In [1]: import numpy as np

In [2]: import numpy.linalg as la

In [3]: np.set_printoptions(suppress=True, linewidth=200)

In [4]: def rd(a):
   ...:     return np.round(a, 2) + 0
   ...: 

In [5]: E = np.diag(np.array([2, 1, 3])) + -1 * np.eye(3, k=1) + -1 * np.eye(3, k=-1)

In [6]: print(E)
[[ 2. -1.  0.]
 [-1.  1. -1.]
 [ 0. -1.  3.]]

In [7]: Y = np.array([[3, -2], [3, -3]])

In [8]: Z = np.kron(Y, E)

In [9]: print(Z)
[[ 6. -3.  0. -4.  2. -0.]
 [-3.  3. -3.  2. -2.  2.]
 [ 0. -3.  9. -0.  2. -6.]
 [ 6. -3.  0. -6.  3. -0.]
 [-3.  3. -3.  3. -3.  3.]
 [ 0. -3.  9. -0.  3. -9.]]

In [10]: print(la.matrix_rank(Z))
6

In [11]: arr = np.load("mat.npy")

In [12]: print(arr)
[[1.   0.7  0.49 0.34]
 [0.7  1.   0.7  0.49]
 [0.49 0.7  1.   0.7 ]
 [0.34 0.49 0.7  1.  ]]

In [13]: vec = np.ones(4)

In [14]: for _ in range(5):
    ...:     vec = arr @ vec
    ...:     vec /= la.norm(vec)
    ...:     print(round(vec @ arr @ vec, 2))
    ...: 
2.72
2.72
2.72
2.72
2.72

In [15]: print(rd(vec))
[0.46 0.54 0.54 0.46]

In [16]: print(rd(la.eigvalsh(arr)[-1]))
2.72

In [17]: vals, evecs = la.eigh(arr)

In [18]: vec = np.array([1, 2, 1, -2])

In [19]: print(rd(vec @ arr @ vec / (vec @ vec)), rd(vals[0]), rd(vals[-1]))
0.85 0.2 2.72

In [20]: print(rd(evecs * np.abs(vals) @ evecs.T))
[[1.   0.7  0.49 0.34]
 [0.7  1.   0.7  0.49]
 [0.49 0.7  1.   0.7 ]
 [0.34 0.49 0.7  1.  ]]

In [21]: gram = arr.T @ arr

In [22]: print((arr @ arr.T).shape)
(4, 4)

In [23]: Y = np.array([[3, 4, 4], [3, -3, -3], [4, -1, -2]])

In [24]: data = np.triu(Y, 1)

In [25]: print(data)
[[ 0  4  4]
 [ 0  0 -3]
 [ 0  0  0]]

In [26]: print(np.abs(np.diag(la.qr(data)[1])) > 1e-9)
[False False False]

In [27]: print(np.unique(data.round(6), axis=0).shape)
(3, 3)

In [28]: print(rd(data @ la.pinv(data) @ data))
[[ 0.  4.  4.]
 [ 0.  0. -3.]
 [ 0.  0.  0.]]

In [29]: print(la.lstsq(data[:-1].T, data[-1])[2])
2

In [30]: rank = la.matrix_rank(data)

In [31]: print(rank)
2

In [32]: null = la.svd(data)[2][rank:].T

In [33]: print([int(la.matrix_rank(data[:i])) for i in range(1, len(data) + 1)])
[1, 2, 2]

In [34]: print(null[:, 0] / null[np.abs(null[:, 0]).round(6).argmax(), 0])
[1. 0. 0.]

In [35]: print(data @ null)
[[0.]
 [0.]
 [0.]]

In [36]: print(null @ null.T)
[[1. 0. 0.]
 [0. 0. 0.]
 [0. 0. 0.]]

In [37]: print(la.matrix_rank(data.T @ data), la.matrix_rank(data @ data.T))
2 2

In [38]: Y = np.array([[3, 1, 5], [0, 5, 1], [0, 5, 0]])

In [39]: print(np.einsum("ij,ij->i", data, data))
[32  9  0]

In [40]: print(np.vstack([data, Y.T]).shape)
(6, 3)

In [41]: print(la.matrix_rank(data @ Y))
2

In [42]: print(np.einsum("ik,kj->ij", data, Y))
[[  0  40   4]
 [  0 -15   0]
 [  0   0   0]]

In [43]: print(np.einsum("ik,kj->ji", data, Y))
[[  0   0   0]
 [ 40 -15   0]
 [  4   0   0]]

In [44]: U, sig, Vh = la.svd(data)

In [45]: evecs = Vh[:(sig > 1e-8).sum()]

In [46]: rng = np.random.default_rng(516850)

In [47]: vec = data[2] + 3 * data[0] + rng.integers(2) * np.eye(3)[2]

In [48]: print(vec)
[ 0. 12. 13.]

In [49]: print(np.allclose(evecs.T @ evecs @ vec, vec))
True

In [50]: feats = np.cumsum(np.array([[1, 0, 2],
    ...:     [1, 5, 2],
    ...:     [0, 1, 0],
    ...:     [5, 3, 1],
    ...:     [4, 3, 2],
    ...:     [3, 5, 3],
    ...:     [4, 1, 4],
    ...:     [4, 0, 5],
    ...:     [1, 3, 3],
    ...:     [0, 4, 2]]), axis=0)

In [51]: print(feats)
[[ 1  0  2]
 [ 2  5  4]
 [ 2  6  4]
 [ 7  9  5]
 [11 12  7]
 [14 17 10]
 [18 18 14]
 [22 18 19]
 [23 21 22]
 [23 25 24]]

In [52]: print(rd(la.norm(feats, 2) / la.norm(feats)))
0.99

In [53]: print(round(np.log10(la.cond(feats))))
1

In [54]: print(np.argsort(-la.norm(feats, axis=0).round(6), kind="stable")[:3])
[1 0 2]

In [55]: print(la.cond(feats) > 100)
False

In [56]: P = feats @ la.solve(feats.T @ feats, feats.T)

In [57]: print(rd(np.trace(P)))
3.0

In [58]: D = la.norm(feats[:, None] - feats[None], axis=-1)

In [59]: print(np.flatnonzero(D[4] < D.mean() / 2))
[3 4 5]

In [60]: print(rd(D[:5, :5]))
[[ 0.    5.48  6.4  11.22 16.4 ]
 [ 5.48  0.    1.    6.48 11.79]
 [ 6.4   1.    0.    5.92 11.22]
 [11.22  6.48  5.92  0.    5.39]
 [16.4  11.79 11.22  5.39  0.  ]]

In [61]: print(rd(D[4]))
[16.4  11.79 11.22  5.39  0.    6.56 11.58 17.35 21.21 24.54]

In [62]: F = np.load("layer14.npy")

In [63]: print(F)
[[ 1.  8.  9.]
 [ 0. -2. -3.]
 [ 0.  1.  0.]]

In [64]: # row 0 dominates

In [65]: gram = F.T @ F

In [66]: print(rd(la.eigvalsh(gram)[::-1]))
[159.12   0.81   0.07]

In [67]: print((F @ F.T).shape)
(3, 3)

In [68]: print(np.allclose(gram, gram.T))
True

In [69]: print(la.matrix_rank(gram))
3

In [70]: print(np.diag(gram))
[ 1. 69. 90.]

In [71]: print(np.trace(gram), (F ** 2).sum())
160.0 160.0

In [72]: mat = np.loadtxt("m.csv", delimiter=",")

In [73]: print(rd(mat))
[[ 0.03 -0.14 -0.03 -0.08]
 [-0.14  0.69  0.14  0.42]
 [-0.03  0.14  0.03  0.08]
 [-0.08  0.42  0.08  0.25]]

In [74]: # applying it twice changes nothing

In [75]: rank = la.matrix_rank(mat)

In [76]: print(rank)
1

In [77]: null = la.svd(mat)[2][rank:].T

In [78]: print([int(la.matrix_rank(np.delete(mat, i, axis=0))) for i in range(4)])
[1, 1, 1, 1]

In [79]: print([int(la.matrix_rank(mat[:i])) for i in range(1, len(mat) + 1)])
[1, 1, 1, 1]

In [80]: print([int(la.matrix_rank(mat[:, :j + 1])) for j in range(4)])
[1, 1, 1, 1]

In [81]: print(rd(null @ null.T))
[[ 0.97  0.14  0.03  0.08]
 [ 0.14  0.31 -0.14 -0.42]
 [ 0.03 -0.14  0.97 -0.08]
 [ 0.08 -0.42 -0.08  0.75]]

In [82]: vals, evecs = la.eigh(mat)

In [83]: print(np.abs(evecs[:, -1]).round(6).argmax())
1

In [84]: print(rd(la.eigvalsh(mat + 2 * np.eye(4))))
[2. 2. 2. 3.]

In [85]: print(rd(vals.sum()), np.trace(mat))
1.0 1.0

In [86]: print(rd(np.abs(evecs[:, -1])))
[0.17 0.83 0.17 0.5 ]

In [87]: q, _ = la.qr(np.array([[0.4, -0.1, -1.5], [0.4, 1.7, -0.9], [0.9, -0.1, -0.1]]))

In [88]: evecs, _ = la.qr(np.array([[0.7, -0.8, -1.6], [-1.8, 0.2, 0.5], [1.1, 0.7, 0.0]]))

In [89]: sig = 10 * 0.5 ** np.arange(3)

In [90]: A = q[:, :3] * sig @ evecs[:3]

In [91]: print(rd(A))
[[ 3.04  1.29 -3.03]
 [-2.53  2.04 -5.  ]
 [ 3.49  7.04 -3.71]]

In [92]: q, evecs = la.qr(A[:, :1])[0], la.qr(A[:, 1:])[0]

In [93]: sig = la.svd(q.T @ evecs, compute_uv=False)

In [94]: print(rd(np.degrees(np.arccos(sig.clip(0, 1)))))
[47.33]

In [95]: print(rd(la.eigvals(A).sum().real))
1.37

In [96]: print(rd(np.einsum("ij,ji->", A, A)))
-70.94

In [97]: print(rd(np.kron(np.eye(2, dtype=int), A)))
[[ 3.04  1.29 -3.03  0.    0.    0.  ]
 [-2.53  2.04 -5.    0.    0.    0.  ]
 [ 3.49  7.04 -3.71  0.    0.    0.  ]
 [ 0.    0.    0.    3.04  1.29 -3.03]
 [ 0.    0.    0.   -2.53  2.04 -5.  ]
 [ 0.    0.    0.    3.49  7.04 -3.71]]

In [98]: print(rd(np.einsum("ii->", A)))
1.37

In [99]: print(rd(la.det(2 * A)), rd(la.det(A)))
1000.0 125.0

In [100]: P = np.triu(np.array([[4, 2, 6], [7, 3, 6], [6, 6, 1]]), 1) + np.eye(3)

In [101]: Y = P @ A @ la.inv(P)

In [102]: print(rd(Y))
[[  18.93    9.74 -207.35]
 [  18.42    7.43 -182.38]
 [   3.49    0.06  -24.99]]

In [103]: print(rd(la.det(Y)))
125.0

In [104]: print(rd(P @ A - A @ P))
[[ 15.89  40.22 -58.31]
 [ 20.95  47.28 -19.35]
 [  0.    -6.98 -63.17]]

In [105]: print(rd((Y - Y.T) / 2))
[[   0.     -4.34 -105.42]
 [   4.34    0.    -91.22]
 [ 105.42   91.22    0.  ]]

In [106]: print(rd(Y @ Y))
[[-186.08  245.27 -519.66]
 [-151.14  224.5  -616.24]
 [ -20.14   33.03 -109.37]]

In [107]: print(rd(la.matrix_power(Y, 2)))
[[-186.08  245.27 -519.66]
 [-151.14  224.5  -616.24]
 [ -20.14   33.03 -109.37]]

In [108]: K = np.load("sample10.npy")

In [109]: print(K)
[[-11. -14. -16.]
 [-16.  -9. -16.]
 [ 18.  14.  23.]]

In [110]: vec = np.array([0, 2, 3])

In [111]: a = np.maximum(K @ vec, 0)

In [112]: print(K.T @ a)
[1746. 1358. 2231.]

In [113]: print(np.maximum(K @ (3 * vec), 0))
[  0.   0. 291.]

In [114]: print(np.maximum(K @ vec, 0) - np.maximum(-K @ vec, 0))
[-76. -66.  97.]

In [115]: Y = K[0, 0] * K[1:] - np.outer(K[1:, 0], K[0])

In [116]: print(Y)
[[   0. -125.  -80.]
 [   0.   98.   35.]]

In [117]: print(rd(K[:, 0] / K[0, 0]))
[ 1.    1.45 -1.64]

In [118]: print(la.matrix_rank(Y), la.matrix_rank(K))
2 3

In [119]: vec = np.array([0, 0, 2])

In [120]: a = np.maximum(Y @ vec, 0)

In [121]: print(Y.T @ a)
[   0. 6860. 2450.]

In [122]: print(np.tanh(Y @ vec))
[-1.  1.]
